$ python -q
>>> import numpy as np
>>> np.set_printoptions(precision=2, suppress=True, linewidth=160)
>>> tidy = lambda a: np.round(a, 2) + 0
>>> J = np.load("arr.npy")
>>> J
array([[-1,  2,  1,  2, -2,  3,  1, -2,  1],
       [ 2, -3,  0,  2, -2,  2, -1,  2,  3],
       [ 2, -2,  2,  3, -2,  1, -3,  0,  1],
       [ 0,  0, -1, -2,  0, -1,  2,  0, -3],
       [ 1,  3,  0,  1, -3,  3,  1,  3, -1],
       [-3,  1, -1, -2,  1, -2, -1, -1,  1],
       [-2,  2, -2,  1,  0,  0,  1,  3,  1],
       [ 3,  3,  2, -1, -3,  3, -2, -2,  2],
       [ 2,  1, -2,  1,  1,  1,  1,  3, -1]])
>>> J.shape
(9, 9)
>>> print(J.sum(axis=0))
[  4   7  -1   5 -10  10  -1   6   4]
>>> tidy(J.mean(axis=0))
array([ 0.44,  0.78, -0.11,  0.56, -1.11,  1.11, -0.11,  0.67,  0.44])
>>> J - J[0]
array([[ 0,  0,  0,  0,  0,  0,  0,  0,  0],
       [ 3, -5, -1,  0,  0, -1, -2,  4,  2],
       [ 3, -4,  1,  1,  0, -2, -4,  2,  0],
       [ 1, -2, -2, -4,  2, -4,  1,  2, -4],
       [ 2,  1, -1, -1, -1,  0,  0,  5, -2],
       [-2, -1, -2, -4,  3, -5, -2,  1,  0],
       [-1,  0, -3, -1,  2, -3,  0,  5,  0],
       [ 4,  1,  1, -3, -1,  0, -3,  0,  1],
       [ 3, -1, -3, -1,  3, -2,  0,  5, -2]])
>>> tidy(np.linalg.svd(J, compute_uv=False))
array([10.7 ,  7.98,  7.19,  5.23,  3.88,  2.56,  2.49,  0.87,  0.49])
>>> np.abs(J).max()
np.int64(3)
>>> print(tidy(np.linalg.norm(J)))
16.91
>>> E = np.load("m.npy")
>>> E
array([[ 0, -1, -2,  3,  1, -2,  1,  3],
       [ 1,  0, -1, -3, -3, -3,  6, -1],
       [ 2,  1,  0,  1, -4,  0, -1,  3],
       [-3,  3, -1,  0, -3,  2, -1,  2],
       [-1,  3,  4,  3,  0, -3,  0,  3],
       [ 2,  3,  0, -2,  3,  0,  1, -4],
       [-1, -6,  1,  1,  0, -1,  0,  3],
       [-3,  1, -3, -2, -3,  4, -3,  0]])
>>> W1 = np.array([[-3, -1],
...     [1, -3],
...     [2, -1],
...     [-1, -2],
...     [2, -2],
...     [2, 1],
...     [-1, -2],
...     [3, -2]])
>>> beta = np.array([-1, -2])
>>> hid = np.maximum(E @ W1 + beta, 0)
>>> (hid > 0).astype(int)
array([[0, 0],
       [0, 0],
       [0, 0],
       [1, 0],
       [1, 0],
       [0, 0],
       [1, 1],
       [1, 1]])
>>> print((hid > 0).mean(axis=0))
[0.5  0.25]
>>> np.linalg.matrix_rank(hid)
np.int64(2)
>>> Z = np.array([[5, 5], [4, 0]])
>>> W1 @ Z
array([[-19, -15],
       [ -7,   5],
       [  6,  10],
       [-13,  -5],
       [  2,  10],
       [ 14,  10],
       [-13,  -5],
       [  7,  15]])
>>> print(hid @ Z)
[[  0   0]
 [  0   0]
 [  0   0]
 [ 70  70]
 [ 65  65]
 [  0   0]
 [ 48  20]
 [134  50]]
>>> E.sum(axis=0)
array([-3,  4, -2,  1, -9, -3,  3,  9])
>>> tidy(np.linalg.svd(E, compute_uv=False))
array([10.27, 10.27,  7.84,  7.84,  3.97,  3.97,  0.68,  0.68])
>>> np.linalg.rank(E)
Traceback (most recent call last):
  File "<python-input-25>", line 1, in <module>
    np.linalg.rank(E)
    ^^^^^^^^^^^^^^
AttributeError: module 'numpy.linalg' has no attribute 'rank'
>>> np.diff(E, axis=0)
array([[ 1,  1,  1, -6, -4, -1,  5, -4],
       [ 1,  1,  1,  4, -1,  3, -7,  4],
       [-5,  2, -1, -1,  1,  2,  0, -1],
       [ 2,  0,  5,  3,  3, -5,  1,  1],
       [ 3,  0, -4, -5,  3,  3,  1, -7],
       [-3, -9,  1,  3, -3, -1, -1,  7],
       [-2,  7, -4, -3, -3,  5, -3, -3]])
>>> print(np.count_nonzero(E))
52
>>> E.shape
(8, 8)
>>> print(E - E[0])
[[ 0  0  0  0  0  0  0  0]
 [ 1  1  1 -6 -4 -1  5 -4]
 [ 2  2  2 -2 -5  2 -2  0]
 [-3  4  1 -3 -4  4 -2 -1]
 [-1  4  6  0 -1 -1 -1  0]
 [ 2  4  2 -5  2  2  0 -7]
 [-1 -5  3 -2 -1  1 -1  0]
 [-3  2 -1 -5 -4  6 -4 -3]]
>>> E[:, 8]
Traceback (most recent call last):
  File "<python-input-30>", line 1, in <module>
    E[:, 8]
    ~^^^^^^
IndexError: index 8 is out of bounds for axis 1 with size 8
>>> Y = E / np.sqrt((E ** 2).mean(axis=1, keepdims=True))
>>> print(tidy(np.linalg.norm(Y, axis=1)))
[2.83 2.83 2.83 2.83 2.83 2.83 2.83 2.83]
>>> np.linalg.matrix_rank(Y) == np.linalg.matrix_rank(E)
np.True_
>>> np.linalg.matrix_rank(E - E.mean(axis=1, keepdims=True))
np.int64(7)
>>> Y = np.array([[1, 1, 1],
...     [0, 1, 1],
...     [1, 1, 2],
...     [2, 1, 1],
...     [0, 0, 1],
...     [2, 2, 2],
...     [0, 0, 1],
...     [0, 0, 0]])
>>> E @ Y
array([[  0,  -4,  -4],
       [-12,  -9,  -7],
       [  4,   4,  -1],
       [  0,   3,  -2],
       [  3,   3,   7],
       [ -2,   3,   7],
       [  0,  -7,  -6],
       [ -2,   1,  -8]])
>>> np.einsum("ij->j", E)
array([-3,  4, -2,  1, -9, -3,  3,  9])
>>> np.einsum("ik,kj->ji", E, Y)
array([[  0, -12,   4,   0,   3,  -2,   0,  -2],
       [ -4,  -9,   4,   3,   3,   3,  -7,   1],
       [ -4,  -7,  -1,  -2,   7,   7,  -6,  -8]])
>>> M = np.loadtxt("sample12.csv", delimiter=",")
>>> tidy(M)
array([[ 0.5 ,  0.  ,  0.  , -0.87],
       [ 0.  ,  1.  ,  0.  ,  0.  ],
       [ 0.  ,  0.  ,  1.  ,  0.  ],
       [ 0.87,  0.  ,  0.  ,  0.5 ]])
>>> # columns are unit length and at right angles
>>> print(M.shape)
(4, 4)
>>> np.count_nonzero(M)
np.int64(6)
>>> print(tidy(M.sum(axis=0)))
[ 1.37  1.    1.   -0.37]
>>> tidy(np.linalg.svd(M, compute_uv=False))
array([1., 1., 1., 1.])
>>> print(M[:, 1] @ M[:, 3])
0.0
>>> tidy(np.linalg.norm(M, axis=0))
array([1., 1., 1., 1.])
>>> print(tidy(np.linalg.pinv(M)))
[[ 0.5   0.    0.    0.87]
 [ 0.    1.    0.    0.  ]
 [ 0.    0.    1.    0.  ]
 [-0.87  0.    0.    0.5 ]]
>>> tidy(np.linalg.det(M))
np.float64(1.0)
>>> tidy(np.einsum("ij,ji->", M, M))
np.float64(1.0)
>>> tidy(np.linalg.eigvals(M))
array([0.5+0.87j, 0.5-0.87j, 1. +0.j  , 1. +0.j  ])
>>> tidy(np.linalg.det(M.T))
np.float64(1.0)
>>> tidy(np.linalg.det(2 * M)), tidy(np.linalg.det(M))
(np.float64(16.0), np.float64(1.0))
>>> np.einsum("ii->", M)
np.float64(3.0)
>>> np.poly(M)
array([ 1., -3.,  4., -3.,  1.])
>>> tidy(np.kron(np.eye(2, dtype=int), M))
array([[ 0.5 ,  0.  ,  0.  , -0.87,  0.  ,  0.  ,  0.  ,  0.  ],
       [ 0.  ,  1.  ,  0.  ,  0.  ,  0.  ,  0.  ,  0.  ,  0.  ],
       [ 0.  ,  0.  ,  1.  ,  0.  ,  0.  ,  0.  ,  0.  ,  0.  ],
       [ 0.87,  0.  ,  0.  ,  0.5 ,  0.  ,  0.  ,  0.  ,  0.  ],
       [ 0.  ,  0.  ,  0.  ,  0.  ,  0.5 ,  0.  ,  0.  , -0.87],
       [ 0.  ,  0.  ,  0.  ,  0.  ,  0.  ,  1.  ,  0.  ,  0.  ],
       [ 0.  ,  0.  ,  0.  ,  0.  ,  0.  ,  0.  ,  1.  ,  0.  ],
       [ 0.  ,  0.  ,  0.  ,  0.  ,  0.87,  0.  ,  0.  ,  0.5 ]])
>>> C2 = M.T @ M
>>> tidy(np.linalg.eigvalsh(C2)[::-1])
array([1., 1., 1., 1.])
>>> np.diag(C2)
array([1., 1., 1., 1.])
>>> np.allclose(C2, C2.T)
True
>>> m1 = np.load("test19.npy")
>>> m1
array([[0, 1, 0, 0],
       [0, 0, 0, 1],
       [1, 0, 0, 0],
       [0, 0, 1, 0]])
>>> C2 = m1.T @ m1
>>> tidy(np.linalg.eigvalsh(C2)[::-1])
array([1., 1., 1., 1.])
>>> np.trace(C2), (m1 ** 2).sum()
(np.int64(4), np.int64(4))
>>> print(np.diag(C2))
[1 1 1 1]
>>> print((m1 @ m1.T).shape)
(4, 4)
>>> tidy(np.linalg.svd(m1, compute_uv=False) ** 2)
array([1., 1., 1., 1.])
>>> np.linalg.matrix_rank(C2)
np.int64(4)
>>> arr = np.array([[-3.0, -1.0, -1.0, -1.0, 0.0, 2.0, 0.0],
...     [2.0, -1.0, -1.0, -3.0, 2.0, 1.0, 2.0],
...     [-2.0, 3.0, -3.0, 2.0, 1.0, 0.0, 1.0],
...     [-3.0, -3.0, -1.0, 2.0, 2.0, 1.0, 2.0],
...     [0.0, 0.0, 0.0, 0.0, 0.0, 1.0, 1.0],
...     [0.0, 0.0, 0.0, 0.0, 0.0, 1.0, 0.0],
...     [0.0, 0.0, 0.0, 0.0, 2.0, 2.0, 2.0]])
>>> Y = np.array([[7, 3], [2, 4], [9, 6], [1, 8], [4, 3], [0, 0], [7, 4]])
>>> print(arr @ Y)
[[-33. -27.]
 [ 22. -14.]
 [-22.  11.]
 [-12.   3.]
 [  7.   4.]
 [  0.   0.]
 [ 22.  14.]]
>>> np.vstack([arr, Y.T]).shape
(9, 7)
>>> np.einsum("ij,ij->i", arr, arr)
array([16., 24., 28., 32.,  2.,  1., 12.])
>>> Y.T @ arr.T
array([[-33.,  22., -22., -12.,   7.,   0.,  22.],
       [-27., -14.,  11.,   3.,   4.,   0.,  14.]])
>>> r0 = np.array([1, 2, 0, 3, 0, 4, 3])
>>> Y = arr + np.outer(r0, np.eye(7)[5])
>>> print(np.linalg.matrix_rank(Y - arr))
1
>>> np.linalg.matrix_rank(np.linalg.inv(Y) - np.linalg.inv(arr), tol=1e-8)
np.int64(1)
>>> print(Y)
[[-3. -1. -1. -1.  0.  3.  0.]
 [ 2. -1. -1. -3.  2.  3.  2.]
 [-2.  3. -3.  2.  1.  0.  1.]
 [-3. -3. -1.  2.  2.  4.  2.]
 [ 0.  0.  0.  0.  0.  1.  1.]
 [ 0.  0.  0.  0.  0.  5.  0.]
 [ 0.  0.  0.  0.  2.  5.  2.]]
>>> rng = np.random.default_rng(2348)
>>> feats = (rng.random((6, 6)) < 0.3) + np.eye(6)
>>> feats /= feats.sum(axis=1, keepdims=True)
>>> tidy(feats)
array([[1.  , 0.  , 0.  , 0.  , 0.  , 0.  ],
       [0.33, 0.33, 0.  , 0.  , 0.33, 0.  ],
       [0.  , 0.  , 0.67, 0.33, 0.  , 0.  ],
       [0.  , 0.  , 0.  , 0.5 , 0.5 , 0.  ],
       [0.  , 0.  , 0.33, 0.  , 0.33, 0.33],
       [0.  , 0.  , 0.5 , 0.  , 0.  , 0.5 ]])
>>> # row-stochastic, so 1 is an eigenvalue
>>> r0, v = feats[3], feats[4]
>>> tidy(r0 @ v)
np.float64(0.17)
>>> r0 @ r0
np.float64(0.5)
>>> p = (r0 @ v) / (r0 @ r0) * r0
>>> tidy(p)
array([0.  , 0.  , 0.  , 0.17, 0.17, 0.  ])
>>> print(tidy(np.linalg.norm(r0 + v) ** 2 + np.linalg.norm(r0 - v) ** 2))
1.67
>>> (v - p) @ r0
np.float64(0.0)
